$ python3 -q
>>> import numpy as np
>>> np.set_printoptions(precision=1, suppress=True, linewidth=160, sign=" ")
>>> rnd = lambda a: np.round(a, 1) + 0
>>> A = np.load("x.npy")
>>> A
array([[ 2.,  1.,  1., -7., -1.,  2.,  4., -6.],
       [ 9.,  9., -6.,  5.,  1.,  6., -2., -6.],
       [ 0.,  0.,  1.,  2., -7.,  3.,  2., -1.],
       [ 0.,  0.,  1., -3., -7.,  3., -7.,  1.],
       [ 0.,  0.,  9., -2.,  7., -7.,  6., -5.],
       [ 0.,  0.,  4., -2., -9.,  2., -1.,  0.],
       [ 0.,  0., -2., -1.,  3.,  2., -2., -6.],
       [ 0.,  0., -4.,  7.,  8.,  5.,  4.,  7.]])
>>> left, sig, vt = np.linalg.svd(A)
>>> rnd(sig)
array([ 19.9,  19.7,  16.4,   9. ,   7.3,   4.5,   4. ,   0.1])
>>> M2 = left[:, :7] @ np.diag(sig[:7]) @ vt[:7]
>>> print(rnd(np.linalg.norm(A - M2, 2)), rnd(sig[7]))
0.1 0.1
>>> rnd(M2)
array([[ 2.,  1.,  1., -7., -1.,  2.,  4., -6.],
       [ 9.,  9., -6.,  5.,  1.,  6., -2., -6.],
       [ 0.,  0.,  1.,  2., -7.,  3.,  2., -1.],
       [ 0.,  0.,  1., -3., -7.,  3., -7.,  1.],
       [ 0.,  0.,  9., -2.,  7., -7.,  6., -5.],
       [ 0.,  0.,  4., -2., -9.,  2., -1.,  0.],
       [ 0.,  0., -2., -1.,  3.,  2., -2., -6.],
       [ 0.,  0., -4.,  7.,  8.,  5.,  4.,  7.]])
>>> rnd(np.linalg.norm(A - M2) / np.linalg.norm(A))
np.float64(0.0)
>>> M = np.load("arr.npy")
>>> print(M)
[[ 15.8   7.9 -15.   15.7  14.8  17.9   2.8]
 [ 14.2  10.  -19.4  16.   15.4  16.6   3.8]
 [ 14.4   9.7 -18.4  17.1  15.2  18.7   3.5]
 [ 12.9   7.1 -17.5  18.7  14.2  18.6   4.1]
 [ 14.7   9.2 -19.6  17.8  15.9  18.1   2.5]
 [ 14.9   7.5 -18.7  18.2  14.7  18.5   3.2]
 [ 13.4   8.6 -19.3  16.9  13.5  16.7   1. ]
 [ 16.1   9.8 -18.7  17.   15.6  17.3   3.2]
 [ 16.8   9.9 -16.4  18.4  13.9  18.2   3.1]
 [ 14.3   9.4 -19.6  19.2  14.8  18.6   5.1]
 [ 16.3   8.3 -17.2  17.7  15.5  18.2   3.8]
 [ 13.5   8.4 -18.5  18.7  14.3  17.3   1.4]
 [ 14.6  10.9 -17.1  18.1  16.3  18.3   1.8]
 [ 14.6   7.4 -17.4  17.6  15.8  15.7   1.8]
 [ 15.2  10.5 -18.6  19.1  14.9  19.8   1.4]
 [ 13.9   8.  -18.   19.   15.4  17.1   2.2]
 [ 15.1   7.7 -19.7  16.8  14.3  18.8   3.1]]
>>> Xs = M - M.mean(axis=0)
>>> evecs = np.linalg.svd(Xs)[2][:1]
>>> M2 = Xs - Xs @ evecs.T @ evecs
>>> print(rnd(np.diag(evecs.T @ evecs)))
[ 0.3  0.   0.6  0.1  0.   0.   0. ]
>>> print(rnd(np.cov(Xs @ evecs.T, rowvar=False)))
2.1
>>> rnd((Xs @ evecs.T).std(axis=0))
array([ 1.4])
>>> rnd(np.linalg.norm(M2) / np.linalg.norm(Xs))
np.float64(0.9)
>>> C2 = np.cov(M, rowvar=False)
>>> np.argsort(-M.std(axis=0).round(6), kind="stable")
array([ 2,  1,  6,  0,  3,  5,  4])
>>> rnd(np.linalg.eigvalsh(C2)[::-1])
array([ 2.1,  1.8,  1.4,  1.3,  0.7,  0.5,  0.3])
>>> rnd(np.corrcoef(M[:, 4], M[:, 3])[0, 1])
np.float64(-0.1)
>>> rnd(C2)
array([[ 1.1,  0.3,  0.5, -0.2,  0.1,  0.2,  0.2],
       [ 0.3,  1.4, -0.2,  0.1,  0.3,  0.3, -0.1],
       [ 0.5, -0.2,  1.7, -0.2,  0. ,  0. , -0.1],
       [-0.2,  0.1, -0.2,  1.1,  0. ,  0.4,  0. ],
       [ 0.1,  0.3,  0. ,  0. ,  0.6, -0.1,  0. ],
       [ 0.2,  0.3,  0. ,  0.4, -0.1,  1. ,  0.3],
       [ 0.2, -0.1, -0.1,  0. ,  0. ,  0.3,  1.2]])
>>> ev, evecs = np.linalg.eigh(C2)
>>> rnd(np.linalg.svd(C2, compute_uv=False))
array([ 2.1,  1.8,  1.4,  1.3,  0.7,  0.5,  0.3])
>>> rnd(np.linalg.eigvalsh(C2 + 3 * np.eye(7)))
array([ 3.3,  3.5,  3.7,  4.3,  4.4,  4.8,  5.1])
>>> np.unique(ev.round(6) + 0, return_counts=True)[1]
array([ 1,  1,  1,  1,  1,  1,  1])
>>> np.abs(evecs[:, -1]).round(6).argmax()
np.int64(2)
>>> rnd(np.linalg.eigvalsh(C2 @ C2))
array([ 0.1,  0.2,  0.4,  1.6,  2. ,  3.4,  4.3])
>>> print(rnd(evecs.T @ C2 @ evecs))
[[ 0.3  0.   0.   0.   0.   0.   0. ]
 [ 0.   0.5  0.   0.   0.   0.   0. ]
 [ 0.   0.   0.7  0.   0.   0.   0. ]
 [ 0.   0.   0.   1.3  0.   0.   0. ]
 [ 0.   0.   0.   0.   1.4  0.   0. ]
 [ 0.   0.   0.   0.   0.   1.8  0. ]
 [ 0.   0.   0.   0.   0.   0.   2.1]]
>>> print(rnd(np.linalg.norm(M) ** 2 / np.linalg.norm(M, 2) ** 2))
1.0
>>> rnd(np.linalg.norm(M, 2))
np.float64(159.5)
>>> np.linalg.norm(M, axis=1).argmax()
np.int64(14)
>>> rnd(np.linalg.norm(M[12], 1)), rnd(np.linalg.norm(M[12], np.inf))
(np.float64(97.1), np.float64(18.3))
>>> print(rnd(M[12] @ M[2]))
1536.4
>>> rnd(np.linalg.norm(M, axis=0))
array([ 61. ,  36.8,  75.1,  73.4,  61.8,  73.9,  12.4])
>>> mat = np.load("sample18.npy")
>>> mat
array([[-3, -2,  0,  0],
       [-1,  3,  0,  0],
       [ 0,  0, -3, -2],
       [ 0,  0, -1,  3]])
>>> ev, evecs = np.linalg.eig(mat)
>>> rnd(mat @ evecs[:, 0] - ev[0] * evecs[:, 0])
array([ 0.,  0.,  0.,  0.])
>>> rnd(np.sort(np.linalg.eigvals(mat.T)))
array([-3.3, -3.3,  3.3,  3.3])
>>> print(rnd(np.sort(np.linalg.eigvals(mat @ mat))))
[ 11.  11.  11.  11.]
>>> np.prod(ev)
np.float64(121.0)
>>> vec = np.array([2, 0, 0, 0])
>>> y = mat @ vec
>>> y
array([-6, -2,  0,  0])
>>> rnd(np.linalg.solve(mat, y + mat[:, 2]))
array([ 2.,  0.,  1.,  0.])
>>> print(rnd(np.linalg.solve(mat.T, mat[1])))
[ 0.  1.  0.  0.]
>>> E = np.array([[4.0, -3.0, -1.0, 1.0, 0.0, 0.0, 1.0, -3.0],
...     [-3.0, 12.0, 3.0, -3.0, 0.0, 0.0, -3.0, 9.0],
...     [-1.0, 3.0, 4.0, -1.0, 0.0, 0.0, -1.0, 3.0],
...     [1.0, -3.0, -1.0, 4.0, 0.0, 0.0, 1.0, -3.0],
...     [0.0, 0.0, 0.0, 0.0, 3.0, 0.0, 0.0, 0.0],
...     [0.0, 0.0, 0.0, 0.0, 0.0, 3.0, 0.0, 0.0],
...     [1.0, -3.0, -1.0, 1.0, 0.0, 0.0, 4.0, -3.0],
...     [-3.0, 9.0, 3.0, -3.0, 0.0, 0.0, -3.0, 12.0]])
>>> left, sig, vt = np.linalg.svd(M)
>>> print(rnd(sig))
[ 159.5    5.8    4.8    4.5    3.8    3.2    2.4]
>>> M2 = left[:, :1] @ np.diag(sig[:1]) @ vt[:1]
>>> print(rnd(np.linalg.norm(M - M2) / np.linalg.norm(M)))
0.1
>>> rnd(M2)
array([[ 13.9,   8.3, -17.1,  16.7,  14.1,  16.8,   2.6],
       [ 14.5,   8.7, -17.9,  17.5,  14.8,  17.7,   2.8],
       [ 14.9,   8.9, -18.4,  17.9,  15.1,  18.1,   2.8],
       [ 14.4,   8.7, -17.8,  17.4,  14.6,  17.5,   2.8],
       [ 15.2,   9.1, -18.7,  18.3,  15.4,  18.5,   2.9],
       [ 14.9,   8.9, -18.4,  17.9,  15.1,  18.1,   2.8],
       [ 14.1,   8.5, -17.4,  17. ,  14.3,  17.1,   2.7],
       [ 15. ,   9. , -18.5,  18. ,  15.2,  18.2,   2.9],
       [ 14.8,   8.9, -18.3,  17.9,  15. ,  18. ,   2.8],
       [ 15.4,   9.2, -19. ,  18.5,  15.6,  18.7,   2.9],
       [ 14.9,   8.9, -18.4,  17.9,  15.1,  18.1,   2.8],
       [ 14.5,   8.7, -17.9,  17.5,  14.7,  17.6,   2.8],
       [ 15. ,   9. , -18.5,  18.1,  15.2,  18.2,   2.9],
       [ 14.1,   8.5, -17.4,  17. ,  14.3,  17.2,   2.7],
       [ 15.5,   9.3, -19.2,  18.7,  15.8,  18.9,   3. ],
       [ 14.6,   8.8, -18. ,  17.6,  14.9,  17.8,   2.8],
       [ 14.9,   8.9, -18.3,  17.9,  15.1,  18.1,   2.8]])
>>> rnd(np.linalg.norm(M - M2, 2)), rnd(sig[1])
(np.float64(5.8), np.float64(5.8))
>>> rnd(np.abs(M - M2).max())
np.float64(2.2)
>>> ev, evecs = np.linalg.eigh(E)
>>> print(rnd(evecs @ np.diag(ev) @ evecs.T))
[[ 4. -3. -1.  1.  0.  0.  1. -3.]
 [-3. 12.  3. -3.  0.  0. -3.  9.]
 [-1.  3.  4. -1.  0.  0. -1.  3.]
 [ 1. -3. -1.  4.  0.  0.  1. -3.]
 [ 0.  0.  0.  0.  3.  0.  0.  0.]
 [ 0.  0.  0.  0.  0.  3.  0.  0.]
 [ 1. -3. -1.  1.  0.  0.  4. -3.]
 [-3.  9.  3. -3.  0.  0. -3. 12.]]
>>> rnd(ev)
array([  3.,   3.,   3.,   3.,   3.,   3.,   3.,  25.])
>>> rnd(np.linalg.svd(E, compute_uv=False))
array([ 25.,   3.,   3.,   3.,   3.,   3.,   3.,   3.])
>>> rnd(evecs.T @ evecs)
array([[ 1.,  0.,  0.,  0.,  0.,  0.,  0.,  0.],
       [ 0.,  1.,  0.,  0.,  0.,  0.,  0.,  0.],
       [ 0.,  0.,  1.,  0.,  0.,  0.,  0.,  0.],
       [ 0.,  0.,  0.,  1.,  0.,  0.,  0.,  0.],
       [ 0.,  0.,  0.,  0.,  1.,  0.,  0.,  0.],
       [ 0.,  0.,  0.,  0.,  0.,  1.,  0.,  0.],
       [ 0.,  0.,  0.,  0.,  0.,  0.,  1.,  0.],
       [ 0.,  0.,  0.,  0.,  0.,  0.,  0.,  1.]])
>>> (ev > 1e-8).sum(), (ev < -1e-8).sum()
(np.int64(8), np.int64(0))
>>> np.abs(evecs[:, -1]).round(6).argmax()
np.int64(1)
>>> rnd(np.abs(evecs[:, -1]))
array([ 0.2,  0.6,  0.2,  0.2,  0. ,  0. ,  0.2,  0.6])
>>> print(np.unique(ev.round(6) + 0, return_counts=True)[1])
[ 7  1]
>>> rnd(np.linalg.eigvalsh(E @ E))
array([   9.,    9.,    9.,    9.,    9.,    9.,    9.,  625.])
>>> low = np.linalg.cholesky(E)
>>> rnd(E / np.sqrt(np.outer(np.diag(E), np.diag(E))))
array([[ 1. , -0.4, -0.2,  0.2,  0. ,  0. ,  0.2, -0.4],
       [-0.4,  1. ,  0.4, -0.4,  0. ,  0. , -0.4,  0.8],
       [-0.2,  0.4,  1. , -0.2,  0. ,  0. , -0.2,  0.4],
       [ 0.2, -0.4, -0.2,  1. ,  0. ,  0. ,  0.2, -0.4],
       [ 0. ,  0. ,  0. ,  0. ,  1. ,  0. ,  0. ,  0. ],
       [ 0. ,  0. ,  0. ,  0. ,  0. ,  1. ,  0. ,  0. ],
       [ 0.2, -0.4, -0.2,  0.2,  0. ,  0. ,  1. , -0.4],
       [-0.4,  0.8,  0.4, -0.4,  0. ,  0. , -0.4,  1. ]])
>>> rnd(np.prod(np.diag(low)) ** 2), rnd(np.linalg.det(E))
(np.float64(54675.0), np.float64(54675.0))
